$ python3 -q
>>> import numpy as np
>>> np.set_printoptions(precision=2, suppress=True, linewidth=200)
>>> cent = np.array([[1, 1, 0, -1], [-1, 1, 2, -1], [1, 2, 0, 2]])
>>> K = np.repeat(cent, 27 // 3, axis=0)
>>> rng = np.random.default_rng(977)
>>> K = K + 0.05 * rng.normal(size=K.shape)
>>> K.round(2) + 0
array([[ 1.09,  0.98, -0.01, -0.91],
       [ 1.02,  0.94,  0.11, -0.98],
       [ 1.02,  1.03, -0.06, -0.92],
       [ 0.93,  1.03,  0.  , -0.96],
       [ 1.03,  1.  , -0.05, -1.  ],
       [ 0.92,  1.05, -0.05, -0.98],
       [ 1.03,  1.03, -0.03, -1.02],
       [ 0.99,  1.  , -0.03, -0.97],
       [ 0.94,  1.01,  0.09, -1.04],
       [-1.03,  0.99,  2.04, -1.01],
       [-1.01,  1.08,  2.05, -1.02],
       [-0.97,  0.91,  1.96, -0.96],
       [-0.98,  1.08,  1.99, -0.96],
       [-0.94,  0.94,  1.93, -0.95],
       [-0.97,  0.92,  2.01, -1.04],
       [-0.99,  1.05,  1.97, -0.96],
       [-1.02,  0.98,  1.96, -0.89],
       [-0.92,  0.96,  2.02, -0.97],
       [ 0.88,  2.02, -0.11,  1.94],
       [ 0.95,  2.  ,  0.04,  2.11],
       [ 1.06,  1.97,  0.01,  2.03],
       [ 0.98,  2.02,  0.12,  1.91],
       [ 1.01,  1.94,  0.03,  2.01],
       [ 0.93,  1.9 , -0.1 ,  1.96],
       [ 1.01,  2.05,  0.  ,  2.  ],
       [ 1.1 ,  1.93,  0.  ,  1.96],
       [ 1.05,  2.01, -0.1 ,  2.05]])
>>> z = rng.permutation(4)
>>> Y = K[:, z] * rng.choice([-1, 1], 4)
>>> Y.round(2) + 0
array([[-0.01, -0.91,  0.98,  1.09],
       [ 0.11, -0.98,  0.94,  1.02],
       [-0.06, -0.92,  1.03,  1.02],
       [ 0.  , -0.96,  1.03,  0.93],
       [-0.05, -1.  ,  1.  ,  1.03],
       [-0.05, -0.98,  1.05,  0.92],
       [-0.03, -1.02,  1.03,  1.03],
       [-0.03, -0.97,  1.  ,  0.99],
       [ 0.09, -1.04,  1.01,  0.94],
       [ 2.04, -1.01,  0.99, -1.03],
       [ 2.05, -1.02,  1.08, -1.01],
       [ 1.96, -0.96,  0.91, -0.97],
       [ 1.99, -0.96,  1.08, -0.98],
       [ 1.93, -0.95,  0.94, -0.94],
       [ 2.01, -1.04,  0.92, -0.97],
       [ 1.97, -0.96,  1.05, -0.99],
       [ 1.96, -0.89,  0.98, -1.02],
       [ 2.02, -0.97,  0.96, -0.92],
       [-0.11,  1.94,  2.02,  0.88],
       [ 0.04,  2.11,  2.  ,  0.95],
       [ 0.01,  2.03,  1.97,  1.06],
       [ 0.12,  1.91,  2.02,  0.98],
       [ 0.03,  2.01,  1.94,  1.01],
       [-0.1 ,  1.96,  1.9 ,  0.93],
       [ 0.  ,  2.  ,  2.05,  1.01],
       [ 0.  ,  1.96,  1.93,  1.1 ],
       [-0.1 ,  2.05,  2.01,  1.05]])
>>> left, _, vt = np.linalg.svd(K.T @ Y)
>>> np.round(np.linalg.lstsq(K, Y)[0], 2) + 0
array([[0., 0., 0., 1.],
       [0., 0., 1., 0.],
       [1., 0., 0., 0.],
       [0., 1., 0., 0.]])
>>> z
array([2, 3, 1, 0])
>>> Ac = K - K.mean(axis=0)
>>> V = np.linalg.svd(Ac)[2][:3]
>>> Y = Ac - Ac @ V.T @ V
>>> np.diag(V.T @ V)
array([0.92, 0.24, 0.92, 0.92])
>>> np.linalg.norm(Y, axis=1).round(6).argmax()
np.int64(23)
>>> round(np.linalg.norm(Y) / np.linalg.norm(Ac), 2)
np.float64(0.02)
>>> Y.std(axis=0)
array([0.01, 0.04, 0.01, 0.01])
>>> J = np.load("mat.npy")
>>> J
array([[ 2., -2.,  2., -1.],
       [ 2., -2.,  2., -1.],
       [ 2., -4.,  3.,  0.],
       [ 2., -4.,  0.,  3.]])
>>> left, s, vt = np.linalg.svd(J)
>>> V = vt[:(s > 1e-8).sum()]
>>> vec = J[3] + -1 * J[1] + rng.integers(2) * np.eye(4)[2]
>>> vec
array([ 0., -2., -2.,  4.])
>>> np.round(np.linalg.norm(vec - V.T @ V @ vec), 2)
np.float64(0.0)
>>> V.T @ V
array([[ 0.92, -0.15, -0.15, -0.15],
       [-0.15,  0.69, -0.31, -0.31],
       [-0.15, -0.31,  0.69, -0.31],
       [-0.15, -0.31, -0.31,  0.69]])
>>> np.allclose(J[:-1].T @ np.linalg.lstsq(J[:-1].T, J[-1])[0], J[-1])
False
>>> W = np.array([[-7, 3, 6, 4, -3],
...     [-5, -6, -5, -1, 6],
...     [-9, 5, -3, -3, 9],
...     [0, 2, 8, -5, 9]])
>>> b = np.array([-2, -2, 2, 1, -2])
>>> hid = np.maximum(J @ W + b, 0)
>>> (hid > 0).astype(int)
array([[0, 1, 1, 1, 0],
       [0, 1, 1, 1, 0],
       [0, 1, 1, 1, 0],
       [1, 1, 1, 0, 0]])
>>> cent = np.array([[5, 2, -4], [-6, 8, -7], [4, -8, -6], [6, -2, -2], [-6, 3, 8]])
>>> W @ cent
array([[  13,  -55,  -61],
       [ -51,    2,  142],
       [-159,   79,   97],
       [ -64,  -11,   20]])
>>> (hid @ cent).round(6).argmax(axis=1)
array([1, 1, 1, 0])
>>> Y = J[0, 0] * J[1:] - np.outer(J[1:, 0], J[0])
>>> Y
array([[ 0.,  0.,  0.,  0.],
       [ 0., -4.,  2.,  2.],
       [ 0., -4., -4.,  8.]])
>>> np.linalg.matrix_rank(Y), np.linalg.matrix_rank(J)
(np.int64(2), np.int64(3))
>>> f = np.array([1, 1, 1, 1])
>>> F = np.array([np.roll(f, i) for i in range(4)])
>>> F
array([[1, 1, 1, 1],
       [1, 1, 1, 1],
       [1, 1, 1, 1],
       [1, 1, 1, 1]])
>>> F.ravel(order="F")
array([1, 1, 1, 1, 1, 1, 1, 1, 1, 1, 1, 1, 1, 1, 1, 1])
>>> F.reshape(-1, 2)
array([[1, 1],
       [1, 1],
       [1, 1],
       [1, 1],
       [1, 1],
       [1, 1],
       [1, 1],
       [1, 1]])
>>> print(F.reshape(2, -1))
[[1 1 1 1 1 1 1 1]
 [1 1 1 1 1 1 1 1]]
>>> blk = F.reshape(4, 2, -1)
>>> blk.transpose(1, 0, 2)
array([[[1, 1],
        [1, 1],
        [1, 1],
        [1, 1]],

       [[1, 1],
        [1, 1],
        [1, 1],
        [1, 1]]])
>>> np.swapaxes(blk, 1, 2)[2]
array([[1, 1],
       [1, 1]])
>>> np.einsum("ihd,ihd->ih", blk, blk)
array([[2, 2],
       [2, 2],
       [2, 2],
       [2, 2]])
>>> np.einsum("ihd,jhd->hij", blk, blk).shape
(2, 4, 4)
>>> round(float(np.linalg.norm(F, 2) / np.linalg.norm(F)), 2)
1.0
>>> rk = np.linalg.matrix_rank(F)
>>> rk
np.int64(1)
>>> null = np.linalg.svd(F)[2][rk:].T
>>> print(null @ null.T)
[[ 0.75 -0.25 -0.25 -0.25]
 [-0.25  0.75 -0.25 -0.25]
 [-0.25 -0.25  0.75 -0.25]
 [-0.25 -0.25 -0.25  0.75]]
>>> evals, V = np.linalg.eigh(F)
>>> vec = np.array([-5, 4, 3, 3])
>>> np.round(np.linalg.eigvalsh(F[1:, 1:]), 2) + 0
array([0., 0., 3.])
>>> np.round(vec @ F @ vec / (vec @ vec), 2), round(evals[0], 2), evals[-1]
(np.float64(0.42), np.float64(-0.0), np.float64(4.0))
>>> feats = np.load("run13.npy")
>>> feats
array([[  1,   9,  -1],
       [  9, 162,   9],
       [ -1,   9,   5]])
>>> np.round(np.sort(np.abs(np.linalg.eigvals(feats))), 2) + 0
array([  0.  ,   4.99, 163.01])
>>> feats.inv()
Traceback (most recent call last):
  File "<python-input-62>", line 1, in <module>
    feats.inv()
    ^^^^^^^^^
AttributeError: 'numpy.ndarray' object has no attribute 'inv'
>>> np.linalg.matrix_power(feats, 2)
array([[   83,  1458,    75],
       [ 1458, 26406,  1494],
       [   75,  1494,   107]])
>>> print((feats - feats.T) / 2)
[[0. 0. 0.]
 [0. 0. 0.]
 [0. 0. 0.]]
>>> np.round(np.abs(np.linalg.eigvals(feats)).max(), 2)
np.float64(163.01)
>>> (feats + feats.T) / 2
array([[  1.,   9.,  -1.],
       [  9., 162.,   9.],
       [ -1.,   9.,   5.]])
>>> mat = np.array([[0, 0, 0],
...     [2, 2, -1],
...     [0, 0, 0],
...     [-1, -2, 1],
...     [0, 0, 0],
...     [-3, 0, 1],
...     [-3, 0, 1],
...     [2, 2, -1],
...     [0, 0, 0],
...     [0, 0, 0],
...     [-3, 0, 1],
...     [-3, 0, 1],
...     [0, 0, 0],
...     [2, -2, 0],
...     [-3, 0, 1],
...     [4, 0, -1],
...     [0, 0, 0],
...     [-1, 2, 0],
...     [-3, 0, 1],
...     [2, -2, 0],
...     [0, 0, 0]])
>>> Ac = mat - mat.mean(axis=0)
>>> left, s, vt = np.linalg.svd(Ac, full_matrices=False)
>>> print(np.abs(vt[-1]))
[0.28 0.23 0.93]
>>> np.round(Ac.mean(axis=0), 2) + 0
array([0., 0., 0.])
>>> hat = np.triu(np.array([[0, 0, 3, 1], [3, 3, 3, 2], [1, 2, 2, 1], [1, 1, 3, 3]]), 1) + np.eye(4)
>>> Y = hat @ F @ np.linalg.inv(hat)
>>> print(np.linalg.matrix_rank(Y))
1
>>> print(Y)
[[  5.   5. -25.  15.]
 [  6.   6. -30.  18.]
 [  2.   2. -10.   6.]
 [  1.   1.  -5.   3.]]
>>> np.trace(Y), np.trace(F)
(np.float64(4.0), np.int64(4))
>>> round(np.linalg.det(Y), 2)
np.float64(0.0)
>>> Y = np.array([[1, -9, 7, 1], [-5, 5, -2, -7], [1, -6, -6, 3], [-6, -6, 7, 6]])
>>> M = np.triu(Y, 1)
>>> M
array([[ 0, -9,  7,  1],
       [ 0,  0, -2, -7],
       [ 0,  0,  0,  3],
       [ 0,  0,  0,  0]])
>>> th = np.radians(60)
>>> Rm = np.eye(4)
>>> Rm[0, 0] = Rm[1, 1] = np.cos(th)
>>> Rm[0, 1], Rm[1, 0] = -np.sin(th), np.sin(th)
>>> Rm
array([[ 0.5 , -0.87,  0.  ,  0.  ],
       [ 0.87,  0.5 ,  0.  ,  0.  ],
       [ 0.  ,  0.  ,  1.  ,  0.  ],
       [ 0.  ,  0.  ,  0.  ,  1.  ]])
>>> Y = J @ Rm.T
>>> print(np.round(np.linalg.det(Rm), 2), np.trace(Rm))
1.0 3.0
>>> np.abs(Y - J).max(axis=0)
array([2.46, 3.73, 0.  , 0.  ])
>>> Y = np.array([[2, 2, 0], [1, 1, 1], [1, 1, 2]])
>>> data = np.tril(Y)
>>> print(data)
[[2 0 0]
 [1 1 0]
 [1 1 2]]
>>> q = data.astype(float).copy()
>>> for j in range(3):
...     q[:, j] -= q[:, :j] @ (q[:, :j].T @ q[:, j])
...     q[:, j] /= np.linalg.norm(q[:, j])
... 
>>> np.round(q.T @ data, 2) + 0
array([[2.45, 0.82, 0.82],
       [0.  , 1.15, 1.15],
       [0.  , 0.  , 1.41]])
>>> np.round(q.T @ q, 2) + 0
array([[1., 0., 0.],
       [0., 1., 0.],
       [0., 0., 1.]])
